% python3 -q
>>> import numpy as np
>>> from numpy import linalg as LA
>>> np.set_printoptions(precision=2, suppress=True, linewidth=100, legacy="1.25")
>>> def rd(a):
...     return np.round(a, 2) + 0
... 
>>> E = np.load("x.npy")
>>> E
array([[ 5, -2, -4, -1, -5],
       [ 0,  2, -4,  4,  2],
       [ 0,  0, -3, -1,  0],
       [ 0,  0,  0, -2,  4],
       [ 0,  0,  0,  0,  5]])
>>> vec = np.array([-7, 6, 0, -8, -3])
>>> rhs = E @ vec
>>> beta, lr = np.zeros(5), 1 / LA.norm(E, 2) ** 2
>>> for i in range(200):
...     beta -= lr * E.T @ (E @ beta - rhs)
...     if i % 50 == 0: print(i, round(LA.norm(E @ beta - rhs), 2))
... 
0 26.82
50 2.5
100 1.76
150 1.59
>>> rd(beta)
array([-8.18,  3.12, -0.45, -7.17, -2.83])
>>> q, V = LA.qr(E[:, :3])[0], LA.qr(E[:, 3:])[0]
>>> sv = LA.svd(q.T @ V, compute_uv=False)
>>> (sv > 0.9).sum()
1
>>> hat = np.triu(np.array([[2, -1, -1, -1, 1],
...     [-1, -3, 0, 0, -1],
...     [-1, 2, -1, 3, 1],
...     [1, -2, -2, -3, 2],
...     [-1, -2, -1, -2, -3]]), 1) + np.eye(5)
>>> B = hat @ E @ LA.inv(hat)
>>> np.trace(B), np.trace(E)
(7.0, 7)
>>> rd(LA.det(B))
300.0
>>> hat @ E - E @ hat
array([[ 0.,  3., 12., 16., -2.],
       [ 0.,  0.,  0., 12., -7.],
       [ 0.,  0.,  0.,  3., 22.],
       [ 0.,  0.,  0.,  0., 14.],
       [ 0.,  0.,  0.,  0.,  0.]])
>>> mat = np.loadtxt("sample9.csv", delimiter=",")
>>> rd(mat)
array([[ 0.71,  0.  ,  0.71],
       [ 0.  ,  1.  ,  0.  ],
       [-0.71,  0.  ,  0.71]])
>>> rd(mat @ mat.T)
array([[1., 0., 0.],
       [0., 1., 0.],
       [0., 0., 1.]])
>>> rd(LA.pinv(mat))
array([[ 0.71,  0.  , -0.71],
       [ 0.  ,  1.  ,  0.  ],
       [ 0.71,  0.  ,  0.71]])
>>> rd(LA.svd(mat, compute_uv=False))
array([1., 1., 1.])
>>> rd(mat.T @ mat)
array([[1., 0., 0.],
       [0., 1., 0.],
       [0., 0., 1.]])
>>> hat = np.triu(np.array([[-5, 9, -1], [9, -1, 1], [5, 3, -6]]), 1) + np.eye(3)
>>> B = hat @ mat @ LA.inv(hat)
>>> rd(np.trace(B)), rd(np.trace(mat))
(2.41, 2.41)
>>> rd(hat @ mat - mat @ hat)
array([[ 0.71,  2.64,  0.  ],
       [-0.71,  0.  , -0.29],
       [ 0.  ,  6.36, -0.71]])
>>> data = np.load("run2.npy")
>>> data
array([[0, 0, 1],
       [0, 0, 0],
       [1, 0, 0]])
>>> data @ data
array([[1, 0, 0],
       [0, 0, 0],
       [0, 0, 1]])
>>> rd(LA.det(data))
0.0
>>> rd(LA.det(data[::-1]))
0.0
>>> np.einsum("ij,ji->", data, data)
2
>>> rd(LA.eigvals(data))
array([ 1., -1.,  0.])
>>> rd(LA.eigvals(data).sum().real)
0.0
>>> rd(LA.det(2 * data)), rd(LA.det(data))
(0.0, 0.0)
>>> evals, V = LA.eigh(data)
>>> evals
array([-1.,  0.,  1.])
>>> rng = np.random.default_rng(8689)
>>> lab = rng.permutation(5)
>>> lab
array([2, 1, 4, 3, 0])
>>> B = E[lab][:, lab]
>>> np.allclose(B, E)
False
>>> np.trace(B)
7
>>> evals, V = LA.eigh(data)
>>> vec = np.array([0, 2, 1])
>>> rd(V * np.abs(evals) @ V.T)
array([[1., 0., 0.],
       [0., 0., 0.],
       [0., 0., 1.]])
>>> vec @ data @ vec
0
>>> (np.sign(V[:, -1].round(6)) == np.sign(V[0, -1].round(6))).astype(int)
array([1, 0, 1])
>>> F = np.load("block18.npy")
>>> F
array([[0, 0, 0, 1],
       [0, 0, 1, 0],
       [0, 1, 0, 0],
       [1, 0, 0, 0]])
>>> np.all(LA.eigvalsh(F) > 0)
False
>>> B = F / np.sqrt((F ** 2).mean(axis=1, keepdims=True))
>>> F - F.mean(axis=1, keepdims=True)
array([[-0.25, -0.25, -0.25,  0.75],
       [-0.25, -0.25,  0.75, -0.25],
       [-0.25,  0.75, -0.25, -0.25],
       [ 0.75, -0.25, -0.25, -0.25]])
>>> LA.matrix_rank(F - F.mean(axis=1, keepdims=True))
3
>>> rd(LA.norm(B, axis=1))
array([2., 2., 2., 2.])
>>> B[0]
array([0., 0., 0., 2.])
>>> vec = np.array([3, 3, 0, 1])
>>> rd(np.abs(LA.eigvals(F)))
array([1., 1., 1., 1.])
>>> rd(LA.det(F))
1.0
>>> rd(LA.inv(F))
array([[0., 0., 0., 1.],
       [0., 0., 1., 0.],
       [0., 1., 0., 0.],
       [1., 0., 0., 0.]])
>>> rd(LA.norm(vec)), rd(LA.norm(F @ vec))
(4.36, 4.36)
>>> rd(LA.det(F))
1.0
>>> rd(np.sort(LA.eigvals(F).real))
array([-1., -1.,  1.,  1.])
>>> evals, V = LA.eigh(F)
>>> vec = np.array([6, 3, 5, 9])
>>> rd(V * np.abs(evals) @ V.T)
array([[1., 0., 0., 0.],
       [0., 1., 0., 0.],
       [0., 0., 1., 0.],
       [0., 0., 0., 1.]])
>>> vec @ F @ vec
138
>>> rd(LA.eigvalsh(F[1:, 1:]))
array([-1.,  0.,  1.])
>>> np.abs(F).sum(axis=1).max(), np.abs(evals).max()
(1, 1.0)
>>> M = np.load("w.npy")
>>> M
array([[  7.95, -20.01],
       [-12.12,  30.01],
       [-16.11,  39.98],
       [ 15.97, -39.98],
       [ -7.97,  19.91],
       [  4.03,  -9.97]])
>>> B = np.c_[M[:, :1] @ np.array([[2]]), np.array([3, 0, 5, 2, 5, 5])]
>>> B
array([[ 15.9 ,   3.  ],
       [-24.24,   0.  ],
       [-32.22,   5.  ],
       [ 31.94,   2.  ],
       [-15.94,   5.  ],
       [  8.06,   5.  ]])
>>> rd(LA.norm(LA.qr(M)[0].T @ B, axis=0) ** 2 / ((B ** 2).sum(axis=0) + 1e-12))
array([1.  , 0.13])
>>> rd(LA.lstsq(M, B[:, 0])[0])
array([2., 0.])
>>> LA.matrix_rank(B)
2
>>> hat = M @ LA.solve(M.T @ M, M.T)
>>> rd(LA.eigvalsh(hat))
array([0., 0., 0., 0., 1., 1.])
>>> np.allclose(hat @ hat, hat)
True
>>> left, sv, Vh = LA.svd(M)
>>> np.argmax(sv[:-1] / (sv[1:] + 1e-6)) + 1
1
>>> rd(sv)
array([76.14,  0.14])
>>> B = left[:, :1] @ np.diag(sv[:1]) @ Vh[:1]
>>> rd(np.abs(M - B).max())
0.07
>>> LA.matrix_rank(M, rtol=0.05)
1
>>> LA.matrix_rank(B)
1
